>>> import numpy as np
>>> from numpy import linalg as LA
>>> np.set_printoptions(precision=1, suppress=True, linewidth=120, sign=" ")
>>> mat = np.load("case9.npy")
>>> mat
array([[ 8,  4, -4, 14,  7, -7],
       [12,  0,  0, 21,  0,  0],
       [ 0,  4,  0,  0,  7,  0],
       [ 4,  2, -2, 16,  8, -8],
       [ 6,  0,  0, 24,  0,  0],
       [ 0,  2,  0,  0,  8,  0]])
>>> def softmax(z):
...     e = np.exp(z - z.max(axis=-1, keepdims=True))
...     return e / e.sum(axis=-1, keepdims=True)
... 
>>> print(softmax(mat).sum(axis=1))
[ 1.  1.  1.  1.  1.  1.]
>>> np.round(softmax(mat[5] + 3), 1) + 0
array([ 0.,  0.,  0.,  0.,  1.,  0.])
>>> print(np.round(softmax(10 * mat[5]), 1) + 0)
[ 0.  0.  0.  0.  1.  0.]
>>> S = mat @ mat.T / np.sqrt(6)
>>> np.round(softmax(S), 1) + 0
array([[ 0.5,  0.5,  0. ,  0. ,  0. ,  0. ],
       [ 0. ,  1. ,  0. ,  0. ,  0. ,  0. ],
       [ 0.3,  0. ,  0.3,  0.2,  0. ,  0.2],
       [ 0. ,  0. ,  0. ,  0.5,  0.5,  0. ],
       [ 0. ,  0. ,  0. ,  0. ,  1. ,  0. ],
       [ 0.1,  0. ,  0.1,  0.4,  0. ,  0.4]])
>>> r0 = np.array([5, 5])
>>> np.convolve(mat[5], r0)
array([  0,  10,  10,   0,  40,  40,   0])
>>> np.correlate(mat[5], mat[0], "full")
array([  0, -14,  14,  28, -64,  64, 128, -32,  32,  64,   0])
>>> np.cross(mat[5, :3], mat[0, :3])
array([ -8,   0, -16])
>>> np.array([np.convolve(row, r0, "same") for row in mat])
array([[  40,   60,    0,   50,  105,    0],
       [  60,   60,    0,  105,  105,    0],
       [   0,   20,   20,    0,   35,   35],
       [  20,   30,    0,   70,  120,    0],
       [  30,   30,    0,  120,  120,    0],
       [   0,   10,   10,    0,   40,   40]])
>>> T = np.stack([mat, 2 * mat, mat[::-1]])
>>> LA.matrix_rank(T.reshape(3, -1))
np.int64(2)
>>> LA.norm(T, axis=(1, 2))
array([ 46.1,  92.3,  46.1])
>>> r0 = np.array([1, 2, 1, 3, 2, 2])
>>> M2 = mat + np.outer(r0, np.eye(6)[1])
>>> LA.matrix_rank(M2 - mat)
np.int64(1)
>>> M2
array([[ 8.,  5., -4., 14.,  7., -7.],
       [12.,  2.,  0., 21.,  0.,  0.],
       [ 0.,  5.,  0.,  0.,  7.,  0.],
       [ 4.,  5., -2., 16.,  8., -8.],
       [ 6.,  2.,  0., 24.,  0.,  0.],
       [ 0.,  4.,  0.,  0.,  8.,  0.]])
>>> print(LA.matrix_rank(LA.inv(M2) - LA.inv(mat), tol=1e-8))
1
